% ipython --no-banner

In [1]: import numpy as np

In [2]: np.set_printoptions(precision=2, suppress=True, linewidth=140, legacy="1.25")

In [3]: arr = np.loadtxt("m.csv", delimiter=",")

In [4]: arr
Out[4]: 
array([[ 2.,  3.,  0., -1.],
       [-1.,  1., -1., -2.],
       [ 2.,  0., -1.,  1.],
       [ 2.,  0.,  3., -2.]])

In [5]: np.einsum("ij,ji->", arr, arr)
Out[5]: 6.0

In [6]: np.linalg.eigvals(arr)
Out[6]: array([ 2.25+2.87j,  2.25-2.87j, -1.21+0.j  , -3.3 +0.j  ])

In [7]: np.einsum("ii->", arr)
Out[7]: 0.0

In [8]: u, v = arr[0], arr[1]

In [9]: print(u @ v)
3.0

In [10]: print(u @ u)
14.0

In [11]: p = (u @ v) / (u @ u) * u

In [12]: v - p
Out[12]: array([-1.43,  0.36, -1.  , -1.79])

In [13]: round(float((v - p) @ u), 2)
Out[13]: 0.0

In [14]: cov = arr.T @ arr

In [15]: np.linalg.matrix_rank(cov)
Out[15]: 4

In [16]: np.trace(cov), (arr ** 2).sum()
Out[16]: (44.0, 44.0)

In [17]: np.linalg.svd(arr, compute_uv=False) ** 2
Out[17]: array([21.82, 11.51,  9.5 ,  1.18])

In [18]: np.allclose(cov, cov.T)
Out[18]: True

In [19]: u = np.array([1, 3, 2, 3])

In [20]: B = arr + np.outer(u, np.eye(4)[0])

In [21]: round(np.linalg.det(B) / np.linalg.det(arr), 2), round(1 + np.linalg.solve(arr, u)[0], 2)
Out[21]: (2.4, 2.4)

In [22]: B
Out[22]: 
array([[ 3.,  3.,  0., -1.],
       [ 2.,  1., -1., -2.],
       [ 4.,  0., -1.,  1.],
       [ 5.,  0.,  3., -2.]])

In [23]: K = np.load("block0.npy")

In [24]: K
Out[24]: 
array([[-1. ,  0.3,  0.8],
       [ 1.1, -0.7, -0.5],
       [ 0.5,  2. ,  0.2],
       [ 1.2,  0.2, -0.8],
       [ 2.1, -0.6, -0.8]])

In [25]: B = np.c_[K[:, :2] @ np.array([[0, 1], [2, 1]]), np.array([-2, -2, -1, -1, -2])]

In [26]: print(B)
[[ 0.6 -0.7 -2. ]
 [-1.4  0.4 -2. ]
 [ 4.   2.5 -1. ]
 [ 0.4  1.4 -1. ]
 [-1.2  1.5 -2. ]]

In [27]: np.linalg.matrix_rank(np.c_[K, B])
Out[27]: 4

In [28]: np.linalg.matrix_rank(B)
Out[28]: 3

In [29]: F = np.array([[0, 1, 0, 0, 0, 0, 0],
    ...:     [1, 0, 0, 0, 0, 0, 0],
    ...:     [0, 0, 0, 0, 1, 1, 0],
    ...:     [0, 0, 0, 0, 0, 0, 1],
    ...:     [0, 0, 1, 0, 0, 1, 0],
    ...:     [0, 0, 1, 0, 1, 0, 0],
    ...:     [0, 0, 0, 1, 0, 0, 0]])

In [30]: F @ F
Out[30]: 
array([[1, 0, 0, 0, 0, 0, 0],
       [0, 1, 0, 0, 0, 0, 0],
       [0, 0, 2, 0, 1, 1, 0],
       [0, 0, 0, 1, 0, 0, 0],
       [0, 0, 1, 0, 2, 1, 0],
       [0, 0, 1, 0, 1, 2, 0],
       [0, 0, 0, 0, 0, 0, 1]])

In [31]: print(F.sum(axis=0))
[1 1 2 1 2 2 1]

In [32]: Lm = np.diag(F.sum(axis=1)) - F

In [33]: (np.linalg.eigvalsh(Lm) < 1e-8).sum()
Out[33]: 3

In [34]: np.linalg.matrix_rank(Lm)
Out[34]: 4

In [35]: round(np.linalg.det(Lm[1:, 1:]))
Out[35]: 0

In [36]: np.round(np.linalg.eigvalsh(Lm), 2) + 0
Out[36]: array([0., 0., 0., 2., 2., 3., 3.])

In [37]: vec = np.array([3, 2, 1, 2, 2, 3, 0])

In [38]: y = F @ vec

In [39]: y
Out[39]: array([2, 3, 5, 0, 4, 3, 2])

In [40]: np.linalg.solve(F, -3 * y)
Out[40]: array([-9., -6., -3., -6., -6., -9.,  0.])

In [41]: np.linalg.solve(F, y + F[:, 0])
Out[41]: array([4., 2., 1., 2., 2., 3., 0.])

In [42]: np.linalg.solve(F.T, F[5])
Out[42]: array([0., 0., 0., 0., 0., 1., 0.])

In [43]: print(np.sort(np.linalg.eigvals(F).real))
[-1. -1. -1. -1.  1.  1.  2.]

In [44]: np.flatnonzero(np.linalg.matrix_power((F != 0) + (F.T != 0) + np.eye(7), 7)[4])
Out[44]: array([2, 4, 5])

In [45]: (F != 0).astype(int)
Out[45]: 
array([[0, 1, 0, 0, 0, 0, 0],
       [1, 0, 0, 0, 0, 0, 0],
       [0, 0, 0, 0, 1, 1, 0],
       [0, 0, 0, 0, 0, 0, 1],
       [0, 0, 1, 0, 0, 1, 0],
       [0, 0, 1, 0, 1, 0, 0],
       [0, 0, 0, 1, 0, 0, 0]])

In [46]: F @ F
Out[46]: 
array([[1, 0, 0, 0, 0, 0, 0],
       [0, 1, 0, 0, 0, 0, 0],
       [0, 0, 2, 0, 1, 1, 0],
       [0, 0, 0, 1, 0, 0, 0],
       [0, 0, 1, 0, 2, 1, 0],
       [0, 0, 1, 0, 1, 2, 0],
       [0, 0, 0, 0, 0, 0, 1]])

In [47]: (np.linalg.matrix_power((F != 0) + (F.T != 0) + np.eye(7), 7) > 0).astype(int)
Out[47]: 
array([[1, 1, 0, 0, 0, 0, 0],
       [1, 1, 0, 0, 0, 0, 0],
       [0, 0, 1, 0, 1, 1, 0],
       [0, 0, 0, 1, 0, 0, 1],
       [0, 0, 1, 0, 1, 1, 0],
       [0, 0, 1, 0, 1, 1, 0],
       [0, 0, 0, 1, 0, 0, 1]])

In [48]: print(np.round(np.linalg.det(F), 2))
2.0

In [49]: rng = np.random.default_rng(75703)

In [50]: th = rng.uniform(0, 2 * np.pi, 23)

In [51]: q, _ = np.linalg.qr(np.array([[0.8, 0.7],
    ...:     [-0.3, -1.1],
    ...:     [-0.2, 0.5],
    ...:     [-1.5, 0.7],
    ...:     [-1.0, -0.9],
    ...:     [1.5, 0.2]]))

In [52]: data = 20 * np.c_[np.cos(th), np.sin(th)] @ q.T

In [53]: data
Out[53]: 
array([[ -4.03,  10.41,  -6.16, -13.82,   5.31,   4.26],
       [  6.77, -11.97,   5.91,   9.97,  -8.74,   0.16],
       [  7.92,  -5.53,   0.08,  -8.7 ,  -9.98,  11.46],
       [ -6.05,  11.68,  -6.08, -11.28,   7.84,   1.17],
       [  3.8 ,   1.77,  -3.53, -14.8 ,  -4.65,  11.37],
       [  8.99, -11.21,   4.07,   1.98, -11.47,   6.44],
       [  9.12,  -9.71,   2.79,  -1.98, -11.59,   8.74],
       [ -8.26,   6.38,  -0.58,   7.61,  10.43, -11.14],
       [  4.55, -10.79,   6.18,  13.3 ,  -5.95,  -3.54],
       [ -8.99,  11.2 ,  -4.06,  -1.95,  11.47,  -6.46],
       [  5.19,  -0.36,  -2.58, -13.57,  -6.45,  11.86],
       [ -0.39,  -6.16,   5.18,  15.88,   0.3 ,  -9.11],
       [  8.81, -11.58,   4.47,   3.37, -11.25,   5.52],
       [ -5.13,   0.26,   2.63,  13.63,   6.37, -11.84],
       [  4.81, -10.96,   6.18,  13.  ,  -6.28,  -3.16],
       [ -6.43,  11.85,  -6.  , -10.61,   8.32,   0.47],
       [  0.79,   5.69,  -5.02, -15.87,  -0.81,   9.44],
       [  5.3 ,  -0.53,  -2.5 , -13.45,  -6.58,  11.88],
       [  2.55,  -9.18,   5.99,  14.97,  -3.44,  -6.13],
       [ -4.52,  -0.7 ,   3.06,  14.24,   5.58, -11.66],
       [  8.92,  -8.48,   1.91,  -4.38, -11.3 ,   9.9 ],
       [  3.18,  -9.73,   6.08,  14.54,  -4.23,  -5.37],
       [ -3.78,  10.22,  -6.15, -14.05,   4.99,   4.59]])

In [54]: print(np.all(np.linalg.eigvalsh(F) > 0))
False
